% python3 -q
>>> import numpy as np
>>> import numpy.linalg as la
>>> np.set_printoptions(precision=3, suppress=True, linewidth=140)
>>> def rnd(a):
...     return np.round(a, 3) + 0
... 
>>> X = np.load("run6.npy")
>>> X
array([[ 2, 10,  5,  8],
       [10,  8,  2,  3],
       [ 5,  2,  4,  7],
       [ 8,  3,  7, 10]])
>>> # symmetric, so the eigenvalues are real
>>> [round(float(la.det(X[:i, :i])), 2) + 0 for i in range(1, 5)]
[2.0, -84.0, -344.0, 785.0]
>>> try:
...     la.cholesky(X)
... except la.LinAlgError as e:
...     print(repr(e))
... 
LinAlgError('Matrix is not positive definite')
>>> np.all(la.eigvalsh(X) > 0)
np.False_
>>> M2 = X / la.norm(X, axis=1, keepdims=True)
>>> cov = M2 @ M2.T
>>> (np.abs(cov) > 0.9).astype(int)
array([[1, 0, 0, 0],
       [0, 1, 0, 0],
       [0, 0, 1, 1],
       [0, 0, 1, 1]])
>>> rnd(la.norm(M2, axis=1))
array([1., 1., 1., 1.])
>>> rnd(np.degrees(np.arccos(np.clip(cov[3, 0], -1, 1))))
np.float64(38.94)
>>> np.argwhere(np.triu(np.abs(cov) > 0.95, 1))
array([[2, 3]])
>>> (cov - 2 * np.eye(4)).round(6).argmax(axis=1)
array([2, 3, 3, 2])
>>> E = np.array([[3, 3, 5, -9, 5],
...     [5, 4, 5, -15, 3],
...     [0, 2, 1, 0, 4],
...     [0, 4, 4, 0, 2],
...     [2, 1, 0, -6, 2]])
>>> def softmax(z):
...     e = np.exp(z - z.max(axis=-1, keepdims=True))
...     return e / e.sum(axis=-1, keepdims=True)
... 
>>> rnd(softmax(E[3] + 5))
array([0.008, 0.46 , 0.46 , 0.008, 0.062])
>>> rnd(softmax(E).sum(axis=1))
array([1., 1., 1., 1., 1.])
>>> rnd(softmax(E[3]))
array([0.008, 0.46 , 0.46 , 0.008, 0.062])
>>> scores = E @ E.T / np.sqrt(5)
>>> softmax(scores).round(6).argmax(axis=1)
array([1, 1, 0, 0, 1])
>>> rnd(softmax(scores)[3] @ E)
array([  3.868,   3.516,   4.967, -11.603,   3.934])
>>> data = np.loadtxt("test17.csv", delimiter=",")
>>> rnd(data)
array([[ 4.524,  5.511,  0.143,  2.619],
       [-0.036,  4.101,  5.64 , -3.782],
       [ 2.841, -5.076,  5.944,  3.735],
       [ 5.472, -2.556, -0.138, -5.128],
       [-5.006, -0.785, -0.618, -2.671]])
>>> M2 = np.c_[data[:, :1] @ np.array([[1]]), np.array([0, 1, 2, -1, 2])]
>>> rnd(M2)
array([[ 4.524,  0.   ],
       [-0.036,  1.   ],
       [ 2.841,  2.   ],
       [ 5.472, -1.   ],
       [-5.006,  2.   ]])
>>> rnd(la.norm(M2 - data @ la.lstsq(data, M2)[0], axis=0))
array([0.   , 1.706])
>>> la.matrix_rank(np.c_[data, M2])
np.int64(5)
